$ ipython --no-banner

In [1]: import numpy as np

In [2]: np.set_printoptions(precision=2, suppress=True, linewidth=160, legacy="1.25")

In [3]: F = np.vander(np.arange(4) - 2, 4, increasing=True)

In [4]: print(F)
[[ 1 -2  4 -8]
 [ 1 -1  1 -1]
 [ 1  0  0  0]
 [ 1  1  1  1]]

In [5]: other = F[0, 0] * F[1:] - np.outer(F[1:, 0], F[0])

In [6]: print(other)
[[ 0  1 -3  7]
 [ 0  2 -4  8]
 [ 0  3 -3  9]]

In [7]: print(F[:, 0] / F[0, 0])
[1. 1. 1. 1.]

In [8]: q = F.astype(float).copy()

In [9]: for j in range(4):
   ...:     q[:, j] -= q[:, :j] @ (q[:, :j].T @ q[:, j])
   ...:     q[:, j] /= np.linalg.norm(q[:, j])
   ...: 

In [10]: print(np.round(q.T @ F, 2) + 0)
[[ 2.   -1.    3.   -4.  ]
 [ 0.    2.24 -2.24  6.26]
 [ 0.    0.    2.   -3.  ]
 [ 0.    0.    0.    1.34]]

In [11]: print(np.round(q.T @ q, 2) + 0)
[[1. 0. 0. 0.]
 [0. 1. 0. 0.]
 [0. 0. 1. 0.]
 [0. 0. 0. 1.]]

In [12]: rng = np.random.default_rng(9165)

In [13]: lab = rng.permutation(4)

In [14]: print(lab)
[1 3 2 0]

In [15]: other = F[lab][:, lab]

In [16]: print(np.sort(np.abs(np.linalg.eigvals(other))))
[0.71 1.44 3.43 3.43]

In [17]: print(np.trace(other))
1

In [18]: print(np.diag(other))
[-1  1  0  1]

In [19]: x0 = np.array([2, 0, 0, 2])

In [20]: y = F @ x0

In [21]: b, lr = np.zeros(4), 1 / np.linalg.norm(F, 2) ** 2

In [22]: for i in range(40):
    ...:     b -= lr * F.T @ (F @ b - y)
    ...:     if i % 10 == 0: print(i, round(np.linalg.norm(F @ b - y), 2))
    ...: 
0 4.36
10 2.73
20 1.78
30 1.24

In [23]: print(round(float(np.linalg.cond(F)), 2))
17.32

In [24]: print(b)
[1.42 0.42 0.16 1.89]
